>>> import numpy as np
>>> from numpy import linalg as LA
>>> np.set_printoptions(precision=2, suppress=True, linewidth=140)
>>> A = np.load("mat.npy")
>>> A
array([[  0,  -5,   2,   4,  -3,  -1],
       [  1,   3, -10,   4,   1,   5],
       [  3,   4,   2,  -3,  -5,  -1],
       [  4,  -2,   6,  -1,  -3,  -3],
       [  1,   1,   6,  -5,  -1,  -3],
       [ -2,   5,   2,   0,   3,  -1],
       [ -3,  -5,  -6,   5,  -1,   3],
       [ -2,   2,   6,  -3,   3,  -3]])
>>> # rank 5
>>> Uu, sigma, Vt = LA.svd(A)
>>> sigma.round(2) + 0
array([19.9 , 11.76,  8.85,  3.9 ,  3.17,  0.  ])
>>> np.argmax(sigma[:-1] / (sigma[1:] + 1e-6)) + 1
np.int64(5)
>>> out = Uu[:, :5] @ np.diag(sigma[:5]) @ Vt[:5]
>>> round(float(LA.norm(A - out, 2)), 2), np.round(sigma[5], 2)
(0.0, np.float64(0.0))
>>> round(LA.norm(A - out) / LA.norm(A), 2)
np.float64(0.0)
>>> round(float(np.trace(LA.pinv(A) @ A)), 2)
5.0
>>> rk = LA.matrix_rank(A)
>>> rk
np.int64(5)
>>> null = LA.svd(A)[2][rk:].T
>>> np.round(null @ null.T, 2) + 0
array([[0. , 0. , 0. , 0. , 0. , 0. ],
       [0. , 0. , 0. , 0. , 0. , 0. ],
       [0. , 0. , 0.2, 0. , 0. , 0.4],
       [0. , 0. , 0. , 0. , 0. , 0. ],
       [0. , 0. , 0. , 0. , 0. , 0. ],
       [0. , 0. , 0.4, 0. , 0. , 0.8]])
>>> [int(LA.matrix_rank(np.delete(A, i, axis=0))) for i in range(8)]
[5, 5, 5, 5, 5, 5, 5, 5]
>>> [int(LA.matrix_rank(A[:i])) for i in range(1, len(A) + 1)]
[1, 2, 3, 4, 5, 5, 5, 5]
>>> [int(LA.matrix_rank(A[:, :j + 1])) for j in range(6)]
[1, 2, 3, 4, 5, 5]
>>> u = np.array([4, 1, 5, 1, 2, 1, 1, 4, 4, 5, 4, 5])
>>> arr = np.array([np.roll(u, i) for i in range(12)])
>>> arr
array([[4, 1, 5, 1, 2, 1, 1, 4, 4, 5, 4, 5],
       [5, 4, 1, 5, 1, 2, 1, 1, 4, 4, 5, 4],
       [4, 5, 4, 1, 5, 1, 2, 1, 1, 4, 4, 5],
       [5, 4, 5, 4, 1, 5, 1, 2, 1, 1, 4, 4],
       [4, 5, 4, 5, 4, 1, 5, 1, 2, 1, 1, 4],
       [4, 4, 5, 4, 5, 4, 1, 5, 1, 2, 1, 1],
       [1, 4, 4, 5, 4, 5, 4, 1, 5, 1, 2, 1],
       [1, 1, 4, 4, 5, 4, 5, 4, 1, 5, 1, 2],
       [2, 1, 1, 4, 4, 5, 4, 5, 4, 1, 5, 1],
       [1, 2, 1, 1, 4, 4, 5, 4, 5, 4, 1, 5],
       [5, 1, 2, 1, 1, 4, 4, 5, 4, 5, 4, 1],
       [1, 5, 1, 2, 1, 1, 4, 4, 5, 4, 5, 4]])
>>> round(float(LA.norm(arr, 1)), 2), round(LA.norm(arr, np.inf), 2)
(37.0, np.float64(37.0))
>>> LA.norm(arr, axis=1)
array([12.12, 12.12, 12.12, 12.12, 12.12, 12.12, 12.12, 12.12, 12.12, 12.12, 12.12, 12.12])
>>> LA.norm(arr, axis=0)
array([12.12, 12.12, 12.12, 12.12, 12.12, 12.12, 12.12, 12.12, 12.12, 12.12, 12.12, 12.12])
>>> arr[8] @ arr[3]
np.int64(107)
>>> np.round(LA.norm(arr, 2), 2)
np.float64(37.0)
>>> X = np.load("out19.npy")
>>> X
array([[5., 1., 0., 0., 0.],
       [0., 5., 1., 0., 0.],
       [0., 0., 5., 1., 0.],
       [0., 0., 0., 5., 1.],
       [0., 0., 0., 0., 5.]])
>>> u = np.array([1, 4, 4, 0, 3, 3, 5, 2, 1, 2, 2, 2])
>>> out = arr + np.outer(u, np.eye(12)[8])
>>> LA.matrix_rank(LA.inv(out) - LA.inv(arr), tol=1e-8)
np.int64(1)
>>> round(float(LA.det(out) / LA.det(arr)), 2), round(1 + LA.solve(arr, u)[8], 2)
(1.52, np.float64(1.52))
>>> O, r_ = LA.qr(X)
>>> np.abs(np.diag(r_))
array([5., 5., 5., 5., 5.])
>>> np.trace(O @ O.T)
np.float64(5.0)
>>> r_
array([[5., 1., 0., 0., 0.],
       [0., 5., 1., 0., 0.],
       [0., 0., 5., 1., 0.],
       [0., 0., 0., 5., 1.],
       [0., 0., 0., 0., 5.]])
>>> np.allclose(r_.T @ r_, X.T @ X)
True
>>> W0 = np.loadtxt("m.csv", delimiter=",")
>>> W0
array([[0., 0., 0., 0., 0., 0., 0., 0., 0., 1.],
       [0., 0., 0., 0., 0., 0., 0., 0., 1., 0.],
       [0., 0., 0., 0., 0., 1., 0., 0., 0., 0.],
       [1., 0., 0., 0., 0., 0., 0., 0., 0., 0.],
       [0., 0., 0., 0., 0., 0., 0., 1., 0., 0.],
       [0., 0., 0., 0., 1., 0., 0., 0., 0., 0.],
       [0., 0., 0., 1., 0., 0., 0., 0., 0., 0.],
       [0., 1., 0., 0., 0., 0., 0., 0., 0., 0.],
       [0., 0., 1., 0., 0., 0., 0., 0., 0., 0.],
       [0., 0., 0., 0., 0., 0., 1., 0., 0., 0.]])
>>> x = np.array([3, 3, 0, 0, 2, 2, 2, 3, 3, 0])
>>> h1 = np.maximum(W0 @ x, 0)
>>> np.tanh(W0 @ x)
array([0.  , 1.  , 0.96, 1.  , 1.  , 0.96, 0.  , 1.  , 0.  , 0.96])
>>> h1
array([0., 3., 2., 3., 3., 2., 0., 3., 0., 2.])
>>> np.maximum(W0 @ (3 * x), 0)
array([0., 9., 6., 9., 9., 6., 0., 9., 0., 6.])
>>> W0.T @ h1
array([3., 3., 0., 0., 2., 2., 2., 3., 3., 0.])
